>>> import numpy as np
>>> from numpy import linalg as LA
>>> np.set_printoptions(precision=2, suppress=True, linewidth=140, floatmode="fixed")
>>> rnd = lambda a: np.round(a, 2) + 0
>>> Y = np.array([[2, 1, 1], [0, 1, 0], [0, 2, 1]])
>>> m1 = np.triu(Y, 1)
>>> m1
array([[0, 1, 1],
       [0, 0, 0],
       [0, 0, 0]])
>>> rk = LA.matrix_rank(m1)
>>> print(rk)
1
>>> N = LA.svd(m1)[2][rk:].T
>>> np.allclose(m1 @ N, 0)
True
>>> print([int(LA.matrix_rank(m1[:i])) for i in range(1, len(m1) + 1)])
[1, 1, 1]
>>> [int(LA.matrix_rank(np.delete(m1, i, axis=0))) for i in range(3)]
[0, 1, 1]
>>> N.shape
(3, 2)
>>> print(m1 @ m1)
[[0 0 0]
 [0 0 0]
 [0 0 0]]
>>> try:
...     LA.inv(m1)
... except LA.LinAlgError as e:
...     print(e)
... 
Singular matrix
>>> rnd(np.sort(LA.eigvals(m1)))
array([0.00, 0.00, 0.00])
>>> (m1 - m1.T) / 2
array([[ 0.00,  0.50,  0.50],
       [-0.50,  0.00,  0.00],
       [-0.50,  0.00,  0.00]])
>>> LA.determinant(m1)
Traceback (most recent call last):
  File "<python-input-18>", line 1, in <module>
    LA.determinant(m1)
    ^^^^^^^^^^^^^^
AttributeError: module 'numpy.linalg' has no attribute 'determinant'
>>> (m1 + m1.T) / 2
array([[0.00, 0.50, 0.50],
       [0.50, 0.00, 0.00],
       [0.50, 0.00, 0.00]])
>>> LA.matrix_power(m1, 4)
array([[0, 0, 0],
       [0, 0, 0],
       [0, 0, 0]])
